% ipython --no-banner

In [1]: import numpy as np

In [2]: import numpy.linalg as la

In [3]: np.set_printoptions(precision=1, suppress=True, linewidth=200)

In [4]: def rnd(a):
   ...:     return np.round(a, 1) + 0
   ...: 

In [5]: mat = np.load("data.npy")

In [6]: print(mat)
[[-3. -1. -2. -4.]
 [-3.  1.  1. -3.]
 [ 0.  0. -2.  0.]
 [ 0.  0.  1. -1.]]

In [7]: f = np.array([3, 3, 2, 1])

In [8]: other = mat + np.outer(f, np.eye(4)[3])

In [9]: print(rnd(la.det(other) / la.det(mat)), rnd(1 + la.solve(mat, f)[3]))
-1.0 -1.0

In [10]: print(other)
[[-3. -1. -2. -1.]
 [-3.  1.  1.  0.]
 [ 0.  0. -2.  2.]
 [ 0.  0.  1.  0.]]

In [11]: print(la.matrix_rank(la.inv(other) - la.inv(mat), tol=1e-8))
1

In [12]: theta = np.radians(180)

In [13]: R = np.eye(4)

In [14]: R[1, 1] = R[2, 2] = np.cos(theta)

In [15]: R[1, 2], R[2, 1] = -np.sin(theta), np.sin(theta)

In [16]: print(rnd(R))
[[ 1.  0.  0.  0.]
 [ 0. -1.  0.  0.]
 [ 0.  0. -1.  0.]
 [ 0.  0.  0.  1.]]

In [17]: other = mat @ R.T

In [18]: print(rnd(other))
[[-3.  1.  2. -4.]
 [-3. -1. -1. -3.]
 [ 0.  0.  2.  0.]
 [ 0.  0. -1. -1.]]

In [19]: print(rnd(la.det(R)), np.trace(R))
1.0 0.0

In [20]: print(rnd(la.svd(mat, compute_uv=False)), rnd(la.svd(other, compute_uv=False)))
[6.6 3.2 1.2 0.5] [6.6 3.2 1.2 0.5]

In [21]: Q, evecs = la.qr(mat[:, :1])[0], la.qr(mat[:, 1:])[0]

In [22]: sv = la.svd(Q.T @ evecs, compute_uv=False)

In [23]: print(rnd(la.norm(Q @ Q.T - evecs @ evecs.T, 2)))
1.0

In [24]: print(rnd(np.degrees(np.arccos(sv.clip(0, 1)))))
[9.9]
